>>> import numpy as np
>>> np.set_printoptions(precision=2, suppress=True, linewidth=140)
>>> E = np.load("x.npy")
>>> E
array([[-1.21,  0.56,  1.47, -3.82,  1.15,  0.28, -1.99,  0.23, -0.93, -0.39],
       [ 4.09,  0.25,  0.96, -0.37, -0.99,  0.54,  1.28, -0.44, -0.53, -1.95],
       [-0.74, -0.59,  0.76,  1.61,  0.06,  2.41, -2.29, -0.35, -0.86,  3.  ],
       [-1.45, -0.66,  2.29, -1.91, -0.55,  0.58, -1.99, -1.7 , -0.48,  2.42],
       [ 0.03,  1.28, -0.61, -0.6 , -0.67, -0.07, -1.83, -3.16,  2.74,  1.12],
       [-2.36,  2.34,  1.16,  1.78,  1.97,  1.5 ,  0.1 ,  1.16, -0.02,  1.4 ],
       [-1.35,  1.11, -0.35, -0.79, -2.39,  0.97, -2.34, -2.54,  1.47,  0.68],
       [ 0.47, -0.13, -0.17,  2.27,  3.39,  0.4 , -2.3 ,  0.33,  0.94,  1.28],
       [-0.83,  0.06, -1.55,  1.42,  0.25, -1.86, -2.19,  2.04,  0.89, -2.56],
       [-2.13,  0.05, -0.78, -2.41, -1.27,  3.13, -0.53, -0.33, -1.  ,  1.1 ],
       [-1.97,  2.46,  0.24, -0.53,  2.01,  0.32,  2.65, -0.08,  0.72, -1.75],
       [ 3.15, -1.47, -1.57,  0.33,  0.43,  2.29,  1.91,  1.12, -0.09, -0.01],
       [-3.  , -1.15,  0.49,  0.36,  0.87,  2.71,  1.82, -0.44, -1.64,  0.11],
       [ 2.53, -1.34, -0.29, -3.34, -0.34,  2.03,  0.89,  0.09, -0.5 , -0.5 ],
       [-0.9 ,  0.26, -1.74,  0.09,  0.09,  0.87, -2.15, -2.26, -3.13,  0.88],
       [ 2.26, -1.43,  1.8 , -0.25, -2.82, -0.68, -0.12, -1.71, -1.77,  0.06],
       [ 0.69,  0.29, -1.48,  1.15,  0.63, -1.3 ,  0.34,  1.64,  3.93, -0.76],
       [-1.48, -0.43,  2.11,  1.42, -2.76, -0.18,  1.79,  1.67, -1.27,  0.91],
       [ 0.11,  0.17, -0.03, -3.2 ,  1.33,  0.52, -0.48,  1.5 , -3.17,  0.34],
       [ 2.84, -0.85,  0.71, -0.24, -2.11, -0.64, -1.98,  1.19,  1.86,  1.42],
       [-2.46, -0.69, -0.42,  1.04, -0.35, -3.8 , -0.67,  1.47, -0.17, -0.06],
       [-0.92, -1.93, -0.58, -1.61,  3.64,  0.83, -0.14, -1.61, -0.9 , -0.32],
       [-1.65, -0.93,  2.14, -0.38,  0.8 ,  2.11, -2.7 ,  0.72, -1.82,  0.71],
       [-1.06, -0.26, -0.62,  1.58, -0.06, -2.09,  2.55,  2.25,  1.64, -1.53],
       [-0.32, -1.31, -1.29,  2.84, -0.92,  0.38, -1.06,  1.37, -1.89, -2.42],
       [-1.85, -1.33, -1.66, -0.44, -2.05,  1.59,  1.72, -1.7 ,  1.87,  0.9 ],
       [ 2.01, -1.11, -1.58,  2.24, -1.5 ,  2.28,  2.06, -0.56, -0.21, -0.41],
       [ 0.73, -0.75,  1.25, -1.67, -1.33,  0.51,  3.78,  0.88,  1.47,  0.58]])
>>> Z = E[[19, 18]].astype(float)
>>> for _ in range(4):
...     labels = np.linalg.norm(E[:, None] - Z, axis=-1).argmin(axis=1)
...     Z = np.array([E[labels == j].mean(axis=0) for j in range(2)])
... 
>>> labels
array([1, 0, 1, 1, 0, 1, 0, 0, 0, 1, 1, 0, 1, 1, 1, 0, 0, 0, 1, 0, 0, 1, 1, 0, 0, 0, 0, 0])
>>> Z
array([[ 0.43, -0.42, -0.28,  0.62, -0.83, -0.1 ,  0.18,  0.24,  0.68, -0.17],
       [-1.14, -0.06,  0.43, -1.11,  0.81,  1.44, -0.57, -0.26, -1.14,  0.58]])
>>> np.bincount(labels)
array([16, 12])
>>> Z[1] - Z[0]
array([-1.57,  0.36,  0.71, -1.73,  1.64,  1.54, -0.75, -0.5 , -1.82,  0.76])
